% ipython --no-banner

In [1]: import numpy as np

In [2]: np.set_printoptions(suppress=True, linewidth=160)

In [3]: out = np.array([[2], [-1]])

In [4]: cent = np.array([[3, 2, 2, 2]])

In [5]: m1 = out @ cent

In [6]: m1
Out[6]: 
array([[ 6,  4,  4,  4],
       [-3, -2, -2, -2]])

In [7]: u, g = m1[1], m1[0]

In [8]: u @ u
Out[8]: np.int64(21)

In [9]: u @ g
Out[9]: np.int64(-42)

In [10]: pr = (u @ g) / (u @ u) * u

In [11]: pr
Out[11]: array([6., 4., 4., 4.])

In [12]: np.linalg.matrix_rank(np.outer(u, g))
Out[12]: np.int64(1)

In [13]: round(np.linalg.norm(u + g) ** 2 + np.linalg.norm(u - g) ** 2, 1)
Out[13]: np.float64(210.0)

In [14]: (g - pr) @ u
Out[14]: np.float64(0.0)

In [15]: U, sigma, vt = np.linalg.svd(m1)

In [16]: sigma.round(1) + 0
Out[16]: array([10.2,  0. ])

In [17]: out = U[:, :1] @ np.diag(sigma[:1]) @ vt[:1]

In [18]: np.linalg.matrix_rank(m1, rtol=0.05)
Out[18]: np.int64(1)

In [19]: np.linalg.matrix_rank(out)
Out[19]: np.int64(1)

In [20]: U, sigma, vt = np.linalg.svd(m1)

In [21]: V = vt[:(sigma > 1e-8).sum()]

In [22]: rng = np.random.default_rng(45)

In [23]: vec = m1[1] + -3 * m1[0] + rng.integers(2) * np.eye(4)[2]

In [24]: vec
Out[24]: array([-21., -14., -13., -14.])

In [25]: np.round(V.T @ V, 1)
Out[25]: 
array([[0.4, 0.3, 0.3, 0.3],
       [0.3, 0.2, 0.2, 0.2],
       [0.3, 0.2, 0.2, 0.2],
       [0.3, 0.2, 0.2, 0.2]])

In [26]: np.round(np.diag(V.T @ V), 1)
Out[26]: array([0.4, 0.2, 0.2, 0.2])

In [27]: rk = np.linalg.matrix_rank(m1)

In [28]: rk
Out[28]: np.int64(1)

In [29]: null = np.linalg.svd(m1)[2][rk:].T

In [30]: np.linalg.matrix_rank(m1.T @ m1), np.linalg.matrix_rank(m1 @ m1.T)
Out[30]: (np.int64(1), np.int64(1))

In [31]: [int(np.linalg.matrix_rank(m1[:, :j + 1])) for j in range(4)]
Out[31]: [1, 1, 1, 1]

In [32]: np.allclose(m1 @ null, 0)
Out[32]: True

In [33]: null.shape
Out[33]: (4, 3)

In [34]: vec = np.array([4, 0, 1, 3])

In [35]: np.linalg.norm(m1 @ vec) <= np.linalg.norm(m1, 2) * np.linalg.norm(vec) + 1e-9
Out[35]: np.True_

In [36]: np.sign((m1 @ vec).round(6))
Out[36]: array([ 1, -1])

In [37]: m1 * vec
Out[37]: 
array([[ 24,   0,   4,  12],
       [-12,   0,  -2,  -6]])

In [38]: m1 @ np.eye(4)[0]
Out[38]: array([ 6., -3.])

In [39]: (m1 @ vec).argmax()
Out[39]: np.int64(0)

In [40]: vec @ m1
ValueError: matmul: Input operand 1 has a mismatch in its core dimension 0, with gufunc signature (n?,k),(k,m?)->(n?,m?) (size 2 is different from 4)


In [41]: np.einsum("ij,j->i", m1, vec)
Out[41]: array([ 40, -20])

In [42]: m1 @ vec
Out[42]: array([ 40, -20])

In [43]: arr = np.load("case13.npy")

In [44]: arr
Out[44]: 
array([[0., 0., 2., 2., 1., 1.],
       [0., 0., 0., 2., 2., 0.],
       [2., 0., 0., 0., 0., 0.],
       [2., 2., 0., 0., 0., 0.],
       [1., 2., 0., 0., 0., 0.],
       [1., 0., 0., 0., 0., 0.]])

In [45]: w, V = np.linalg.eigh(arr)

In [46]: vec = np.array([2, -5, -3, -1, 5, -1])

In [47]: np.round(V * np.abs(w) @ V.T, 1) + 0
Out[47]: 
array([[3. , 1.1, 0. , 0. , 0. , 0. ],
       [1.1, 2.6, 0. , 0. , 0. , 0. ],
       [0. , 0. , 1.6, 0.9, 0.1, 0.8],
       [0. , 0. , 0.9, 2.1, 1.6, 0.5],
       [0. , 0. , 0.1, 1.6, 1.5, 0.1],
       [0. , 0. , 0.8, 0.5, 0.1, 0.4]])

In [48]: vec @ arr @ vec
Out[48]: np.float64(-96.0)

In [49]: np.round(V * np.maximum(w, 0) @ V.T, 1) + 0
Out[49]: 
array([[1.5, 0.5, 1. , 1. , 0.5, 0.5],
       [0.5, 1.3, 0. , 1. , 1. , 0. ],
       [1. , 0. , 0.8, 0.5, 0.1, 0.4],
       [1. , 1. , 0.5, 1. , 0.8, 0.2],
       [0.5, 1. , 0.1, 0.8, 0.8, 0. ],
       [0.5, 0. , 0.4, 0.2, 0. , 0.2]])

In [50]: (np.sign(V[:, -1].round(6)) == np.sign(V[0, -1].round(6))).astype(int)
Out[50]: array([1, 1, 1, 1, 1, 1])

In [51]: X = np.load("dump.npy")

In [52]: X
Out[52]: 
array([[ 1,  1,  1,  1, -1, -1, -1, -1],
       [ 1,  1,  1,  1,  1,  1,  1,  1],
       [ 1, -1,  1, -1,  1, -1,  1, -1],
       [ 1,  1, -1, -1, -1, -1,  1,  1],
       [ 1, -1, -1,  1,  1, -1, -1,  1],
       [ 1, -1,  1, -1, -1,  1, -1,  1],
       [ 1, -1, -1,  1, -1,  1,  1, -1]])

In [53]: def softmax(z):
    ...:     e = np.exp(z - z.max(axis=-1, keepdims=True))
    ...:     return e / e.sum(axis=-1, keepdims=True)
    ...: 

In [54]: np.round(softmax(10 * X[5]), 1) + 0
Out[54]: array([0.2, 0. , 0.2, 0. , 0. , 0.2, 0. , 0.2])

In [55]: np.round(softmax(X[5]), 1) + 0
Out[55]: array([0.2, 0. , 0.2, 0. , 0. , 0.2, 0. , 0.2])

In [56]: att = X @ X.T / np.sqrt(8)

In [57]: softmax(att).round(6).argmax(axis=1)
Out[57]: array([0, 1, 2, 3, 4, 5, 6])

In [58]: np.round(softmax(att), 1) + 0
Out[58]: 
array([[0.7, 0. , 0. , 0. , 0. , 0. , 0. ],
       [0. , 0.7, 0. , 0. , 0. , 0. , 0. ],
       [0. , 0. , 0.7, 0. , 0. , 0. , 0. ],
       [0. , 0. , 0. , 0.7, 0. , 0. , 0. ],
       [0. , 0. , 0. , 0. , 0.7, 0. , 0. ],
       [0. , 0. , 0. , 0. , 0. , 0.7, 0. ],
       [0. , 0. , 0. , 0. , 0. , 0. , 0.7]])

In [59]: np.round(softmax(att)[5] @ X, 1)
Out[59]: array([ 1. , -0.7,  0.7, -0.7, -0.7,  0.7, -0.7,  0.7])

In [60]: np.round(softmax(att + np.triu(np.full(att.shape, -np.inf), 1)), 1) + 0
Out[60]: 
array([[1. , 0. , 0. , 0. , 0. , 0. , 0. ],
       [0.1, 0.9, 0. , 0. , 0. , 0. , 0. ],
       [0.1, 0.1, 0.9, 0. , 0. , 0. , 0. ],
       [0.1, 0.1, 0.1, 0.8, 0. , 0. , 0. ],
       [0. , 0. , 0. , 0. , 0.8, 0. , 0. ],
       [0. , 0. , 0. , 0. , 0. , 0.8, 0. ],
       [0. , 0. , 0. , 0. , 0. , 0. , 0.7]])

In [61]: F = np.array([[4, 4, 4], [4, 8, 8], [4, 8, 12]])

In [62]: np.linalg.matrix_power(F, 2)
Out[62]: 
array([[ 48,  80,  96],
       [ 80, 144, 176],
       [ 96, 176, 224]])

In [63]: vec = np.array([1, -1, -1])

In [64]: target = F @ vec

In [65]: target
Out[65]: array([ -4, -12, -16])

In [66]: np.round(np.linalg.solve(F.T, F[0]), 1)
Out[66]: array([1., 0., 0.])

In [67]: np.round(np.linalg.solve(F, 5 * target), 1)
Out[67]: array([ 5., -5., -5.])

In [68]: np.round(np.linalg.solve(F, F[:, 0]), 1)
Out[68]: array([1., 0., 0.])

In [69]: W0 = np.load("a.npy")

In [70]: W0
Out[70]: 
array([[ 2, -1,  3],
       [ 0,  0,  0],
       [ 0,  0,  0],
       [ 2, -3, -1],
       [ 0,  0,  0],
       [ 2, -1,  3],
       [ 2, -1,  3],
       [ 0,  0,  0],
       [ 0,  0,  0],
       [ 0,  0,  0],
       [ 3,  2,  3],
       [ 0,  0,  0],
       [ 3,  2,  3],
       [ 2, -3, -1],
       [ 0,  0,  0],
       [ 2, -1,  3],
       [ 2, -1,  3]])

In [71]: W1 = np.array([[-2, 2, 2], [0, -1, -1], [2, -1, -2]])

In [72]: b = np.array([2, -1, 3])

In [73]: act = np.maximum(W0 @ W1 + b, 0)

In [74]: act
Out[74]: 
array([[ 4,  1,  2],
       [ 2,  0,  3],
       [ 2,  0,  3],
       [ 0,  7, 12],
       [ 2,  0,  3],
       [ 4,  1,  2],
       [ 4,  1,  2],
       [ 2,  0,  3],
       [ 2,  0,  3],
       [ 2,  0,  3],
       [ 2,  0,  1],
       [ 2,  0,  3],
       [ 2,  0,  1],
       [ 0,  7, 12],
       [ 2,  0,  3],
       [ 4,  1,  2],
       [ 4,  1,  2]])

In [75]: np.linalg.matrix_rank(act)
Out[75]: np.int64(3)

In [76]: cent = np.array([[0, 0], [1, 0], [0, 1]])

In [77]: W1 @ cent
Out[77]: 
array([[ 2,  2],
       [-1, -1],
       [-1, -2]])

In [78]: act @ cent
Out[78]: 
array([[ 1,  2],
       [ 0,  3],
       [ 0,  3],
       [ 7, 12],
       [ 0,  3],
       [ 1,  2],
       [ 1,  2],
       [ 0,  3],
       [ 0,  3],
       [ 0,  3],
       [ 0,  1],
       [ 0,  3],
       [ 0,  1],
       [ 7, 12],
       [ 0,  3],
       [ 1,  2],
       [ 1,  2]])

In [79]: (act @ cent).round(6).argmax(axis=1)
Out[79]: array([1, 1, 1, 1, 1, 1, 1, 1, 1, 1, 1, 1, 1, 1, 1, 1, 1])
